% ipython --no-banner

In [1]: import numpy as np

In [2]: np.set_printoptions(precision=3, suppress=True, linewidth=160, legacy="1.25")

In [3]: K = np.load("block7.npy")

In [4]: print(K)
[[ 1 -1 -1  1 -1  1  1 -1]
 [ 1  1 -1 -1  1  1 -1 -1]
 [ 1 -1  1 -1 -1  1 -1  1]]

In [5]: ang = np.radians(36)

In [6]: r_ = np.eye(8)

In [7]: r_[6, 6] = r_[1, 1] = np.cos(ang)

In [8]: r_[6, 1], r_[1, 6] = -np.sin(ang), np.sin(ang)

In [9]: r_
Out[9]: 
array([[ 1.   ,  0.   ,  0.   ,  0.   ,  0.   ,  0.   ,  0.   ,  0.   ],
       [ 0.   ,  0.809,  0.   ,  0.   ,  0.   ,  0.   ,  0.588,  0.   ],
       [ 0.   ,  0.   ,  1.   ,  0.   ,  0.   ,  0.   ,  0.   ,  0.   ],
       [ 0.   ,  0.   ,  0.   ,  1.   ,  0.   ,  0.   ,  0.   ,  0.   ],
       [ 0.   ,  0.   ,  0.   ,  0.   ,  1.   ,  0.   ,  0.   ,  0.   ],
       [ 0.   ,  0.   ,  0.   ,  0.   ,  0.   ,  1.   ,  0.   ,  0.   ],
       [ 0.   , -0.588,  0.   ,  0.   ,  0.   ,  0.   ,  0.809,  0.   ],
       [ 0.   ,  0.   ,  0.   ,  0.   ,  0.   ,  0.   ,  0.   ,  1.   ]])

In [10]: B = K @ r_.T

In [11]: print(np.allclose(K @ K.T, B @ B.T))
True

In [12]: round(np.linalg.det(r_), 3), round(float(np.trace(r_)), 3)
Out[12]: (1.0, 7.618)

In [13]: print(np.abs(B - K).max(axis=0))
[0.    0.779 0.    0.    0.    0.    0.779 0.   ]

In [14]: np.linalg.svd(K, compute_uv=False), np.linalg.svd(B, compute_uv=False)
Out[14]: (array([2.828, 2.828, 2.828]), array([2.828, 2.828, 2.828]))

In [15]: x0 = np.array([-4, -4, -3, 1, 5, 1, -2, -5])

In [16]: h1 = np.maximum(K @ x0, 0)

In [17]: np.tanh(K @ x0)
Out[17]: array([ 0.995,  1.   , -1.   ])

In [18]: np.maximum(K @ (3 * x0), 0)
Out[18]: array([ 9, 21,  0])

In [19]: K.T @ h1
Out[19]: array([ 10,   4, -10,  -4,   4,  10,  -4, -10])

In [20]: np.maximum(K @ x0, 0) - np.maximum(-K @ x0, 0)
Out[20]: array([  3,   7, -11])

In [21]: M = np.load("dump.npy")

In [22]: M
Out[22]: 
array([[ 1.051,  0.501, -0.372,  0.405],
       [ 0.501,  0.833, -0.313, -0.313],
       [-0.372, -0.313,  1.519, -0.136],
       [ 0.405, -0.313, -0.136,  0.596]])

In [23]: np.unravel_index(np.abs(M).argmax(), M.shape)
Out[23]: (2, 2)

In [24]: M.sum(axis=1)
Out[24]: array([1.585, 0.707, 0.698, 0.552])

In [25]: M - M[0]
Out[25]: 
array([[ 0.   ,  0.   ,  0.   ,  0.   ],
       [-0.55 ,  0.332,  0.059, -0.718],
       [-1.424, -0.814,  1.892, -0.541],
       [-0.646, -0.814,  0.236,  0.191]])

In [26]: M[:, 4]
Traceback (most recent call last):
  Cell In[26], line 1
    M[:, 4]
IndexError: index 4 is out of bounds for axis 1 with size 4


In [27]: np.linalg.matrix_rank(M)
Out[27]: 3

In [28]: np.linalg.rank(M)
Traceback (most recent call last):
  Cell In[28], line 1
    np.linalg.rank(M)
AttributeError: module 'numpy.linalg' has no attribute 'rank'


In [29]: round(np.abs(M).max(), 3)
Out[29]: 1.519

In [30]: M.sum(axis=0)
Out[30]: array([1.585, 0.707, 0.698, 0.552])

In [31]: np.count_nonzero(M)
Out[31]: 16

In [32]: hat = np.triu(np.array([[0, 2, 1, 0], [0, -1, -1, -1], [2, 1, 1, 2], [-2, 1, 2, -1]]), 1) + np.eye(4)

In [33]: B = hat @ M @ np.linalg.inv(hat)

In [34]: np.round(np.linalg.det(B), 3)
Out[34]: -0.0

In [35]: np.allclose(M[:-1].T @ np.linalg.lstsq(M[:-1].T, M[-1])[0], M[-1])
Out[35]: True

In [36]: np.round(np.sort(np.abs(np.linalg.eigvals(M))), 3) + 0
Out[36]: array([0., 1., 1., 2.])

In [37]: (M - M.T) / 2
Out[37]: 
array([[0., 0., 0., 0.],
       [0., 0., 0., 0.],
       [0., 0., 0., 0.],
       [0., 0., 0., 0.]])

In [38]: print(np.trace(M))
4.0

In [39]: M @ M
Out[39]: 
array([[ 1.659,  0.934, -1.169,  0.561],
       [ 0.934,  1.141, -0.88 , -0.202],
       [-1.169, -0.88 ,  2.564, -0.341],
       [ 0.561, -0.202, -0.341,  0.636]])

In [40]: assert M == M.T
Traceback (most recent call last):
  Cell In[40], line 1
    assert M == M.T
ValueError: The truth value of an array with more than one element is ambiguous. Use a.any() or a.all()


In [41]: print(np.allclose(M @ M.T, M.T @ M))
True

In [42]: M.inv()
Traceback (most recent call last):
  Cell In[42], line 1
    M.inv()
AttributeError: 'numpy.ndarray' object has no attribute 'inv'


In [43]: W0 = np.loadtxt("case1.csv", delimiter=",")

In [44]: W0
Out[44]: 
array([[-1., -1.,  1.,  2.],
       [-2.,  1.,  0.,  1.],
       [ 0.,  1.,  1.,  1.],
       [-2.,  1.,  0.,  1.]])

In [45]: rk = np.linalg.matrix_rank(W0)

In [46]: rk
Out[46]: 3

In [47]: null = np.linalg.svd(W0)[2][rk:].T

In [48]: np.allclose(W0 @ null, 0)
Out[48]: True

In [49]: np.round(W0 @ null, 3) + 0
Out[49]: 
array([[0.],
       [0.],
       [0.],
       [0.]])

In [50]: print([int(np.linalg.matrix_rank(np.delete(W0, i, axis=0))) for i in range(4)])
[2, 3, 2, 3]

In [51]: [int(np.linalg.matrix_rank(W0[:i])) for i in range(1, len(W0) + 1)]
Out[51]: [1, 2, 3, 3]

In [52]: np.linalg.matrix_rank(W0.T @ W0), np.linalg.matrix_rank(W0 @ W0.T)
Out[52]: (3, 3)

In [53]: print(null.shape)
(4, 1)

In [54]: [int(np.linalg.matrix_rank(W0[:, :j + 1])) for j in range(4)]
Out[54]: [1, 2, 3, 3]

In [55]: left, sig, VT = np.linalg.svd(M)

In [56]: print(sig.round(3) + 0)
[2. 1. 1. 0.]

In [57]: B = left[:, :3] @ np.diag(sig[:3]) @ VT[:3]

In [58]: print(np.linalg.matrix_rank(B))
3

In [59]: np.linalg.matrix_rank(W0, rtol=0.1)
Out[59]: 3

In [60]: [round(float(x), 3) for x in np.linalg.svd(W0, compute_uv=False)[:3]]
Out[60]: [3.922, 2.148, 1.414]

In [61]: print(np.linalg.cond(W0) > 100)
True

In [62]: q, _ = np.linalg.qr(np.array([[-0.2, -0.7, 0.3], [1.0, -1.0, 0.3], [-1.0, -1.1, -0.9]]))

In [63]: evecs, _ = np.linalg.qr(np.array([[-1.1, -0.1, -0.5], [1.5, 0.5, 1.7], [0.0, -1.1, -0.6]]))

In [64]: sig = 3 * 0.5 ** np.arange(3)

In [65]: A = q[:, :3] * sig @ evecs[:3]

In [66]: print(A)
[[-0.252 -0.527 -0.822]
 [-2.069 -0.057  1.097]
 [ 0.515  0.711 -2.13 ]]

In [67]: u = np.array([0, -2])

In [68]: np.cross(A[2, :3], A[0, :3])
Out[68]: array([-1.706,  0.961, -0.092])

In [69]: np.array([np.convolve(row, u, "same") for row in A])
Out[69]: 
array([[ 0.   ,  0.504,  1.053],
       [ 0.   ,  4.138,  0.115],
       [ 0.   , -1.03 , -1.422]])

In [70]: np.correlate(A[2], A[0], "full")
Out[70]: array([-0.424, -0.856,  1.247,  0.943,  0.537])

In [71]: u, v = K[2], K[0]

In [72]: u @ v
Out[72]: 0

In [73]: pr = (u @ v) / (u @ u) * u

In [74]: print(np.outer(u, v))
[[ 1 -1 -1  1 -1  1  1 -1]
 [-1  1  1 -1  1 -1 -1  1]
 [ 1 -1 -1  1 -1  1  1 -1]
 [-1  1  1 -1  1 -1 -1  1]
 [-1  1  1 -1  1 -1 -1  1]
 [ 1 -1 -1  1 -1  1  1 -1]
 [-1  1  1 -1  1 -1 -1  1]
 [ 1 -1 -1  1 -1  1  1 -1]]

In [75]: (v - pr) @ u
Out[75]: 0.0

In [76]: round(float(np.linalg.norm(u + v) ** 2 + np.linalg.norm(u - v) ** 2), 3)
Out[76]: 32.0

In [77]: print(v - pr)
[ 1. -1. -1.  1. -1.  1.  1. -1.]

In [78]: print(round(np.linalg.det(2 * A), 3), round(np.linalg.det(A), 3))
27.0 3.375

In [79]: print(np.round(np.linalg.det(A[::-1]), 3))
-3.375

In [80]: print(np.linalg.eigvals(A))
[-1.943 -1.589  1.093]

In [81]: q, _ = np.linalg.qr(np.array([[0.8, 0.3], [-0.4, -0.4]]))

In [82]: w = np.array([6, 3])

In [83]: feats = q @ np.diag(w) @ q.T

In [84]: feats
Out[84]: 
array([[ 5.4, -1.2],
       [-1.2,  3.6]])

In [85]: q, r_ = np.linalg.qr(feats)

In [86]: np.allclose(r_.T @ r_, feats.T @ feats)
Out[86]: True

In [87]: q @ r_
Out[87]: 
array([[ 5.4, -1.2],
       [-1.2,  3.6]])

In [88]: np.round(abs(r_[0, 0]), 3), np.round(np.linalg.norm(feats[:, 0]), 3)
Out[88]: (5.532, 5.532)

In [89]: round(float(np.trace(q @ q.T)), 3)
Out[89]: 2.0

In [90]: q.shape, r_.shape
Out[90]: ((2, 2), (2, 2))

In [91]: Lm = np.linalg.cholesky(feats)

In [92]: print(Lm @ Lm.T)
[[ 5.4 -1.2]
 [-1.2  3.6]]

In [93]: np.linalg.eigvalsh(feats).min() > 0
Out[93]: True

In [94]: Lm
Out[94]: 
array([[ 2.324,  0.   ],
       [-0.516,  1.826]])

In [95]: print(feats / np.sqrt(np.outer(np.diag(feats), np.diag(feats))))
[[ 1.    -0.272]
 [-0.272  1.   ]]

In [96]: print(np.diag(Lm) ** 2)
[5.4   3.333]

In [97]: rng = np.random.default_rng(253027)

In [98]: B = feats + rng.integers(-2, 3, (2, 1)) @ rng.integers(-2, 3, (1, 2))

In [99]: print(B)
[[ 3.4 -3.2]
 [ 2.8  7.6]]

In [100]: np.round(np.linalg.svd(B - feats, compute_uv=False), 3) + 0
Out[100]: array([6.325, 0.   ])

In [101]: np.linalg.matrix_rank(B - feats, tol=1e-8)
Out[101]: 1

In [102]: B - feats
Out[102]: 
array([[-2., -2.],
       [ 4.,  4.]])

In [103]: w, evecs = np.linalg.eigh(feats)

In [104]: evecs @ np.diag(w) @ evecs.T
Out[104]: 
array([[ 5.4, -1.2],
       [-1.2,  3.6]])

In [105]: np.linalg.svd(feats, compute_uv=False)
Out[105]: array([6., 3.])

In [106]: np.round(evecs.T @ feats @ evecs, 3) + 0
Out[106]: 
array([[3., 0.],
       [0., 6.]])

In [107]: print(np.abs(evecs[:, -1]))
[0.894 0.447]

In [108]: w
Out[108]: array([3., 6.])

In [109]: np.linalg.eigvalsh(feats + 2 * np.eye(2))
Out[109]: array([5., 8.])

In [110]: (w > 1e-8).sum(), (w < -1e-8).sum()
Out[110]: (2, 0)

In [111]: np.unique(w.round(6) + 0, return_counts=True)[1]
Out[111]: array([1, 1])

In [112]: np.round(evecs.T @ evecs, 3) + 0
Out[112]: 
array([[1., 0.],
       [0., 1.]])

In [113]: mat = np.load("layer6.npy")

In [114]: mat
Out[114]: 
array([[2, 2, 2],
       [2, 5, 2],
       [2, 2, 8]])

In [115]: w, evecs = np.linalg.eigh(mat)

In [116]: x0 = np.array([3, 4, 2])

In [117]: (np.sign(evecs[:, -1].round(6)) == np.sign(evecs[0, -1].round(6))).astype(int)
Out[117]: array([1, 1, 1])

In [118]: np.round(x0 @ mat @ x0 / (x0 @ x0), 3), round(float(w[0]), 3), round(float(w[-1]), 3)
Out[118]: (8.069, 0.861, 9.924)

In [119]: np.abs(mat).sum(axis=1).max(), round(float(np.abs(w).max()), 3)
Out[119]: (12, 9.924)

In [120]: evecs * np.maximum(w, 0) @ evecs.T
Out[120]: 
array([[2., 2., 2.],
       [2., 5., 2.],
       [2., 2., 8.]])

In [121]: evecs * np.sqrt(w) @ evecs.T
Out[121]: 
array([[1.223, 0.547, 0.452],
       [0.547, 2.139, 0.357],
       [0.452, 0.357, 2.769]])

In [122]: print(x0 @ mat @ x0)
234

In [123]: B = mat ** -1
Traceback (most recent call last):
  Cell In[123], line 1
    B = mat ** -1
ValueError: Integers to negative integer powers are not allowed.


In [124]: B = np.linalg.inv(mat)

In [125]: round(float(np.linalg.cond(mat)), 3)
Out[125]: 11.532

In [126]: np.allclose(B, mat.T)
Out[126]: False

In [127]: (np.abs(B) > 1e-9).astype(int)
Out[127]: 
array([[1, 1, 1],
       [1, 1, 0],
       [1, 0, 1]])

In [128]: print(np.round(mat @ B, 3) + 0)
[[1. 0. 0.]
 [0. 1. 0.]
 [0. 0. 1.]]

In [129]: np.round(np.linalg.slogdet(mat)[0], 3)
Out[129]: 1.0

In [130]: np.linalg.det(mat) * B
Out[130]: 
array([[ 36., -12.,  -6.],
       [-12.,  12.,   0.],
       [ -6.,   0.,   6.]])
